$ ipython --no-banner

In [1]: import numpy as np

In [2]: import numpy.linalg as la

In [3]: np.set_printoptions(precision=2, suppress=True, linewidth=140)

In [4]: m1 = np.array([[0, 2, -4, 0, 3, -6],
   ...:     [0, -2, -2, 0, -3, -3],
   ...:     [0, 0, 0, 0, 0, 0],
   ...:     [0, 0, 0, 0, 3, -6],
   ...:     [0, 0, 0, 0, -3, -3],
   ...:     [0, 0, 0, 0, 0, 0]])

In [5]: U, sv, VT = la.svd(m1)

In [6]: vecs = VT[:(sv > 1e-8).sum()]

In [7]: rng = np.random.default_rng(181)

In [8]: vec = m1[3] + 5 * m1[1] + rng.integers(2) * np.eye(6)[1]

In [9]: vec
Out[9]: array([  0.,  -9., -10.,   0., -12., -21.])

In [10]: round(float(la.norm(vec - vecs.T @ vecs @ vec)), 2)
Out[10]: 0.0

In [11]: np.round(vecs.T @ vecs, 2) + 0
Out[11]: 
array([[0., 0., 0., 0., 0., 0.],
       [0., 1., 0., 0., 0., 0.],
       [0., 0., 1., 0., 0., 0.],
       [0., 0., 0., 0., 0., 0.],
       [0., 0., 0., 0., 1., 0.],
       [0., 0., 0., 0., 0., 1.]])

In [12]: r = la.matrix_rank(m1)

In [13]: r
Out[13]: np.int64(4)

In [14]: ns = la.svd(m1)[2][r:].T

In [15]: np.allclose(m1 @ ns, 0)
Out[15]: True

In [16]: np.round(m1 @ ns, 2) + 0
Out[16]: 
array([[0., 0.],
       [0., 0.],
       [0., 0.],
       [0., 0.],
       [0., 0.],
       [0., 0.]])

In [17]: la.matrix_rank(m1.T @ m1), la.matrix_rank(m1 @ m1.T)
Out[17]: (np.int64(4), np.int64(4))

In [18]: ns.shape
Out[18]: (6, 2)

In [19]: [int(la.matrix_rank(np.delete(m1, i, axis=0))) for i in range(6)]
Out[19]: [3, 3, 4, 3, 3, 4]

In [20]: [int(la.matrix_rank(m1[:, :j + 1])) for j in range(6)]
Out[20]: [0, 1, 2, 2, 3, 4]

In [21]: A = np.loadtxt("run10.csv", delimiter=",")

In [22]: A
Out[22]: 
array([[ 0.92, -0.03, -0.13, -0.03, -0.08, -0.13, -0.13, -0.13, -0.13, -0.08, -0.13, -0.13, -0.08, -0.03, -0.08],
       [-0.03,  0.99, -0.04, -0.01, -0.03, -0.04, -0.04, -0.04, -0.04, -0.03, -0.04, -0.04, -0.03, -0.01, -0.03],
       [-0.13, -0.04,  0.78, -0.04, -0.13, -0.22, -0.22, -0.22, -0.22, -0.13, -0.22, -0.22, -0.13, -0.04, -0.13],
       [-0.03, -0.01, -0.04,  0.99, -0.03, -0.04, -0.04, -0.04, -0.04, -0.03, -0.04, -0.04, -0.03, -0.01, -0.03],
       [-0.08, -0.03, -0.13, -0.03,  0.92, -0.13, -0.13, -0.13, -0.13, -0.08, -0.13, -0.13, -0.08, -0.03, -0.08],
       [-0.13, -0.04, -0.22, -0.04, -0.13,  0.78, -0.22, -0.22, -0.22, -0.13, -0.22, -0.22, -0.13, -0.04, -0.13],
       [-0.13, -0.04, -0.22, -0.04, -0.13, -0.22,  0.78, -0.22, -0.22, -0.13, -0.22, -0.22, -0.13, -0.04, -0.13],
       [-0.13, -0.04, -0.22, -0.04, -0.13, -0.22, -0.22,  0.78, -0.22, -0.13, -0.22, -0.22, -0.13, -0.04, -0.13],
       [-0.13, -0.04, -0.22, -0.04, -0.13, -0.22, -0.22, -0.22,  0.78, -0.13, -0.22, -0.22, -0.13, -0.04, -0.13],
       [-0.08, -0.03, -0.13, -0.03, -0.08, -0.13, -0.13, -0.13, -0.13,  0.92, -0.13, -0.13, -0.08, -0.03, -0.08],
       [-0.13, -0.04, -0.22, -0.04, -0.13, -0.22, -0.22, -0.22, -0.22, -0.13,  0.78, -0.22, -0.13, -0.04, -0.13],
       [-0.13, -0.04, -0.22, -0.04, -0.13, -0.22, -0.22, -0.22, -0.22, -0.13, -0.22,  0.78, -0.13, -0.04, -0.13],
       [-0.08, -0.03, -0.13, -0.03, -0.08, -0.13, -0.13, -0.13, -0.13, -0.08, -0.13, -0.13,  0.92, -0.03, -0.08],
       [-0.03, -0.01, -0.04, -0.01, -0.03, -0.04, -0.04, -0.04, -0.04, -0.03, -0.04, -0.04, -0.03,  0.99, -0.03],
       [-0.08, -0.03, -0.13, -0.03, -0.08, -0.13, -0.13, -0.13, -0.13, -0.08, -0.13, -0.13, -0.08, -0.03,  0.92]])

In [23]: labels = rng.permutation(15)

In [24]: labels
Out[24]: array([ 2,  0, 13, 11,  6,  1,  4,  7, 10,  8, 12,  5,  9, 14,  3])

In [25]: out = A[labels][:, labels]

In [26]: np.diag(out)
Out[26]: array([0.78, 0.92, 0.99, 0.78, 0.78, 0.99, 0.92, 0.78, 0.78, 0.78, 0.92, 0.78, 0.92, 0.92, 0.99])

In [27]: np.sort(np.abs(la.eigvals(out)))
Out[27]: array([1., 1., 1., 1., 1., 1., 1., 1., 1., 1., 1., 1., 1., 1., 1.])
